% python3 -q
>>> import numpy as np
>>> np.set_printoptions(precision=2, suppress=True, linewidth=160)
>>> W0 = np.load("dump.npy")
>>> print(W0)
[[-1 -1 -1 -2 -2 -2]
 [ 1 -2  0  2 -4  0]
 [-3  3  1 -6  6  2]
 [ 1  1  1  2  2  2]
 [-1  2  0 -2  4  0]
 [ 3 -3 -1  6 -6 -2]]
>>> U, sv, Vh = np.linalg.svd(W0)
>>> print(np.argmax(sv[:-1] / (sv[1:] + 1e-6)) + 1)
3
>>> B = U[:, :3] @ np.diag(sv[:3]) @ Vh[:3]
>>> print(np.round(np.linalg.norm(W0 - B, 2), 2), np.round(sv[3], 2))
0.0 0.0
>>> print(np.linalg.matrix_rank(B))
3
>>> print(round(np.linalg.norm(W0 - B) / np.linalg.norm(W0), 2))
0.0
>>> print(round(float(np.abs(W0 - B).max()), 2))
0.0
>>> U, sv, Vh = np.linalg.svd(W0, full_matrices=False)
>>> print(np.round(Vh @ Vh.T, 2) + 0)
[[1. 0. 0. 0. 0. 0.]
 [0. 1. 0. 0. 0. 0.]
 [0. 0. 1. 0. 0. 0.]
 [0. 0. 0. 1. 0. 0.]
 [0. 0. 0. 0. 1. 0.]
 [0. 0. 0. 0. 0. 1.]]
>>> print(sv.round(2) + 0)
[15.33  5.48  2.26  0.    0.    0.  ]
>>> print(np.round(U.T @ W0 @ Vh.T, 2) + 0)
[[15.33  0.    0.    0.    0.    0.  ]
 [ 0.    5.48  0.    0.    0.    0.  ]
 [ 0.    0.    2.26  0.    0.    0.  ]
 [ 0.    0.    0.    0.    0.    0.  ]
 [ 0.    0.    0.    0.    0.    0.  ]
 [ 0.    0.    0.    0.    0.    0.  ]]
>>> print(np.round(U.T @ U, 2) + 0)
[[1. 0. 0. 0. 0. 0.]
 [0. 1. 0. 0. 0. 0.]
 [0. 0. 1. 0. 0. 0.]
 [0. 0. 0. 1. 0. 0.]
 [0. 0. 0. 0. 1. 0.]
 [0. 0. 0. 0. 0. 1.]]
>>> print(np.round(np.sqrt((sv ** 2).sum()), 2), round(float(np.linalg.norm(W0)), 2))
16.43 16.43
>>> print(U.shape, sv.shape, Vh.shape)
(6, 6) (6,) (6, 6)
>>> E = np.load("x.npy")
>>> print(E)
[[ 0 -1  2]
 [ 1  0  2]
 [-2 -2  0]]
>>> proj = np.triu(np.array([[-1, 0, 3], [2, 2, -3], [-3, -1, 2]]), 1) + np.eye(3)
>>> B = proj @ E @ np.linalg.inv(proj)
>>> print(np.trace(B), np.trace(E))
0.0 0
>>> print(np.round(np.poly(B), 2) + 0)
[1. 0. 9. 0.]
>>> print(np.linalg.matrix_rank(B))
2
>>> print(proj @ E - E @ proj)
[[-6. -6. -3.]
 [ 6.  6. -3.]
 [ 0.  0.  0.]]
>>> print(B)
[[-6. -7. -1.]
 [ 7.  6. -1.]
 [-2. -2.  0.]]
>>> def softmax(z):
...     e = np.exp(z - z.max(axis=-1, keepdims=True))
...     return e / e.sum(axis=-1, keepdims=True)
... 
>>> print(softmax(B[2] + 4))
[0.11 0.11 0.79]
>>> S = B @ B.T / np.sqrt(3)
>>> print(np.round(softmax(S + np.triu(np.full(S.shape, -np.inf), 1)), 2) + 0)
[[1. 0. 0.]
 [0. 1. 0.]
 [1. 0. 0.]]
>>> print(softmax(S).round(6).argmax(axis=1))
[0 1 0]
>>> U, sv, Vh = np.linalg.svd(E)
>>> vecs = Vh[:(sv > 1e-8).sum()]
>>> rng = np.random.default_rng(773670)
>>> x = E[0] + 2 * E[2] + rng.integers(2) * np.eye(3)[1]
>>> print(x)
[-4. -4.  2.]
>>> print(np.diag(vecs.T @ vecs))
[0.56 0.56 0.89]
>>> print(vecs.T @ vecs)
[[ 0.56  0.44  0.22]
 [ 0.44  0.56 -0.22]
 [ 0.22 -0.22  0.89]]
>>> print(round(float(np.linalg.norm(x - vecs.T @ vecs @ x)), 2))
0.67
>>> x = np.array([2, 2, 0])
>>> print(np.round(np.linalg.det(E), 2))
0.0
>>> print(np.round(np.linalg.eigvals(E).real, 2) + 0)
[0. 0. 0.]
>>> print(x @ E @ x)
0
>>> O = np.linalg.solve(np.eye(3) - E, np.eye(3) + E)
>>> print(np.round(np.linalg.det(O), 2))
1.0
>>> feats = np.array([[-2, 2], [-2, -2]])
>>> feats[-1] = feats[0] + 5 * feats[1]
>>> print(feats)
[[ -2   2]
 [-12  -8]]
>>> r0 = np.array([2, 2, 2])
>>> print(np.array([np.convolve(row, r0, "same") for row in W0]))
[[ -4  -6  -8 -10 -12  -8]
 [ -2  -2   0  -4  -4  -8]
 [  0   2  -4   2   4  16]
 [  4   6   8  10  12   8]
 [  2   2   0   4   4   8]
 [  0  -2   4  -2  -4 -16]]
>>> print(np.convolve(W0[3], r0))
[ 2  4  6  8 10 12  8  4]
>>> print(np.polyval(r0, W0[3]))
[ 6  6  6 14 14 14]
